$ python -q
>>> import numpy as np
>>> from numpy import linalg as LA
>>> np.set_printoptions(precision=3, suppress=True, linewidth=120)
>>> m1 = np.array([[1.1, 0.6, -0.5, 0.9],
...     [-0.8, 0.6, -0.4, -0.5],
...     [0.5, -0.3, -0.3, 0.2],
...     [1.3, 0.8, 1.4, -1.0]])
>>> A2 = m1 / np.sqrt((m1 ** 2).mean(axis=1, keepdims=True))
>>> print(LA.norm(A2, axis=1))
[2. 2. 2. 2.]
>>> print(LA.matrix_rank(m1 - m1.mean(axis=1, keepdims=True)))
3
>>> print((m1 - m1.T) / 2)
[[ 0.    0.7  -0.5  -0.2 ]
 [-0.7   0.   -0.05 -0.65]
 [ 0.5   0.05  0.   -0.6 ]
 [ 0.2   0.65  0.6   0.  ]]
>>> assert m1 == m1.T
Traceback (most recent call last):
  File "<python-input-8>", line 1, in <module>
    assert m1 == m1.T
           ^^^^^^^^^^
ValueError: The truth value of an array with more than one element is ambiguous. Use a.any() or a.all()
>>> m1.inv()
Traceback (most recent call last):
  File "<python-input-9>", line 1, in <module>
    m1.inv()
    ^^^^^^
AttributeError: 'numpy.ndarray' object has no attribute 'inv'
>>> print((m1 + m1.T) / 2)
[[ 1.1  -0.1   0.    1.1 ]
 [-0.1   0.6  -0.35  0.15]
 [ 0.   -0.35 -0.3   0.8 ]
 [ 1.1   0.15  0.8  -1.  ]]
>>> print(np.allclose(m1 @ m1.T, m1.T @ m1))
False
>>> rng = np.random.default_rng(299)
>>> A2 = m1 + rng.integers(-2, 3, (4, 3)) @ rng.integers(-2, 3, (3, 4))
>>> print(A2)
[[ 0.1 -5.4 -2.5 -1.1]
 [ 0.2 -3.4  3.6  7.5]
 [-0.5  5.7  0.7 -1.8]
 [ 2.3 -3.2 -0.6 -1. ]]
>>> print(LA.matrix_rank(A2 - m1, tol=1e-8))
3
